>>> import numpy as np
>>> import numpy.linalg as la
>>> np.set_printoptions(precision=3, suppress=True, linewidth=120)
>>> def rd(a):
...     return np.round(a, 3) + 0
... 
>>> data = np.array([[0.2, 0.7, -0.5, 0.1],
...     [1.1, 2.8, -1.1, 0.5],
...     [-1.1, 1.3, 0.9, 0.5],
...     [0.0, -0.1, 1.4, -2.0],
...     [0.1, 1.6, -0.4, -0.9],
...     [-2.3, 0.4, 1.4, -1.0],
...     [0.3, -0.2, -0.7, 0.1],
...     [0.3, -1.9, -1.9, -2.6],
...     [0.2, 0.0, -0.7, 0.4],
...     [0.7, 0.8, -1.0, 0.3],
...     [-0.3, -0.9, 0.1, -1.5],
...     [1.1, 1.5, 0.8, 0.0],
...     [2.5, 0.6, 0.1, -1.2],
...     [-0.4, 0.1, 0.1, 0.8],
...     [0.8, 1.8, -0.7, -0.4],
...     [-0.9, -1.7, -0.4, 0.3],
...     [0.0, 0.2, -1.7, -0.1],
...     [0.4, 0.9, -0.6, 0.4],
...     [-2.1, -1.8, 0.4, -0.1],
...     [0.3, 2.1, 0.2, 0.3]])
>>> data[8] *= 10
>>> data
array([[ 0.2,  0.7, -0.5,  0.1],
       [ 1.1,  2.8, -1.1,  0.5],
       [-1.1,  1.3,  0.9,  0.5],
       [ 0. , -0.1,  1.4, -2. ],
       [ 0.1,  1.6, -0.4, -0.9],
       [-2.3,  0.4,  1.4, -1. ],
       [ 0.3, -0.2, -0.7,  0.1],
       [ 0.3, -1.9, -1.9, -2.6],
       [ 2. ,  0. , -7. ,  4. ],
       [ 0.7,  0.8, -1. ,  0.3],
       [-0.3, -0.9,  0.1, -1.5],
       [ 1.1,  1.5,  0.8,  0. ],
       [ 2.5,  0.6,  0.1, -1.2],
       [-0.4,  0.1,  0.1,  0.8],
       [ 0.8,  1.8, -0.7, -0.4],
       [-0.9, -1.7, -0.4,  0.3],
       [ 0. ,  0.2, -1.7, -0.1],
       [ 0.4,  0.9, -0.6,  0.4],
       [-2.1, -1.8,  0.4, -0.1],
       [ 0.3,  2.1,  0.2,  0.3]])
>>> dist = la.norm(data[:, None] - data[None], axis=-1)
>>> rd(dist[:5, :5])
array([[0.   , 2.396, 2.042, 2.95 , 1.353],
       [2.396, 0.   , 3.33 , 4.703, 2.211],
       [2.042, 3.33 , 0.   , 3.11 , 2.276],
       [2.95 , 4.703, 3.11 , 0.   , 2.711],
       [1.353, 2.211, 2.276, 2.711, 0.   ]])
>>> (dist + 1e9 * np.eye(20)).round(6).argmin(axis=1)
array([17, 14, 13, 10, 14,  2,  0, 10, 16, 17,  3, 19, 11,  0,  4, 18,  6,  0, 15, 11])
>>> np.flatnonzero(dist[1] < dist.mean() / 2)
array([ 1, 14])
>>> dist.mean(axis=1).argmax()
np.int64(8)
>>> la.matrix_rank(dist ** 2)
np.int64(6)
>>> np.unravel_index(dist.round(6).argmax(), dist.shape)
(np.int64(5), np.int64(8))
>>> x = np.array([2, -2, 4, 4])
>>> rhs = data @ x
>>> try:
...     la.solve(data, rhs)
... except la.LinAlgError as e:
...     print("failed:", e)
... 
failed: Last 2 dimensions of the array must be square
>>> rd(la.solve(data.T @ data, data.T @ rhs))
array([ 2., -2.,  4.,  4.])
>>> rd(rhs)
array([ -2.6,  -5.8,   0.8,  -2.2,  -8.2,  -3.8,  -1.4, -13.6,  -8. ,  -3. ,  -4.4,   2.4,  -0.6,   2.6,  -6.4,   1.2,
        -7.6,  -1.8,   0.6,  -1.6])
>>> rng = np.random.default_rng(841)
>>> rhs = rhs + 0.02 * rng.normal(size=20)
>>> rd(rhs)
array([ -2.617,  -5.803,   0.816,  -2.203,  -8.195,  -3.823,  -1.428, -13.619,  -8.   ,  -3.008,  -4.41 ,   2.354,
        -0.598,   2.613,  -6.394,   1.202,  -7.59 ,  -1.801,   0.581,  -1.586])
>>> beta, *_ = la.lstsq(data, rhs)
>>> rd(data.T @ (rhs - data @ beta))
array([0., 0., 0., 0.])
>>> J = np.load("layer6.npy")
>>> J
array([[ 2,  0,  0,  0,  1],
       [ 0, -3,  0,  0,  0],
       [ 2,  0,  2,  0,  0]])
>>> u = np.array([2, -1])
>>> rd(np.correlate(data[10], data[17], "full"))
array([-0.12, -0.18,  0.31, -1.59,  0.63, -1.31, -0.6 ])
>>> rd(np.cross(data[10, :3], data[17, :3]))
array([ 0.45, -0.14,  0.09])
>>> np.polyval(u, data[10])
array([-1.6, -2.8, -0.8, -4. ])
>>> np.convolve(data[10], u)
array([-0.6, -1.5,  1.1, -3.1,  1.5])
>>> x = np.array([0, -2, -2, -1, 1])
>>> (J * x).sum(axis=1)
array([ 1,  6, -4])
>>> J @ np.ones(5)
array([ 3., -3.,  4.])
>>> np.einsum("ij,j->i", J, x)
array([ 1,  6, -4])
>>> J @ (2 * x)
array([ 2, 12, -8])
>>> la.norm(J @ x) <= la.norm(J, 2) * la.norm(x) + 1e-9
np.True_
>>> (J @ x).argmax()
np.int64(1)
>>> J * x
array([[ 0,  0,  0,  0,  1],
       [ 0,  6,  0,  0,  0],
       [ 0,  0, -4,  0,  0]])
>>> x = np.array([0, 3, 3, 0, 1])
>>> a = np.maximum(J @ x, 0)
>>> J * (a > 1e-9)[:, None]
array([[2, 0, 0, 0, 1],
       [0, 0, 0, 0, 0],
       [2, 0, 2, 0, 0]])
>>> a
array([1, 0, 6])
>>> np.maximum(J @ x, 0) - np.maximum(-J @ x, 0)
array([ 1, -9,  6])
>>> np.maximum(J @ (3 * x), 0)
array([ 3,  0, 18])
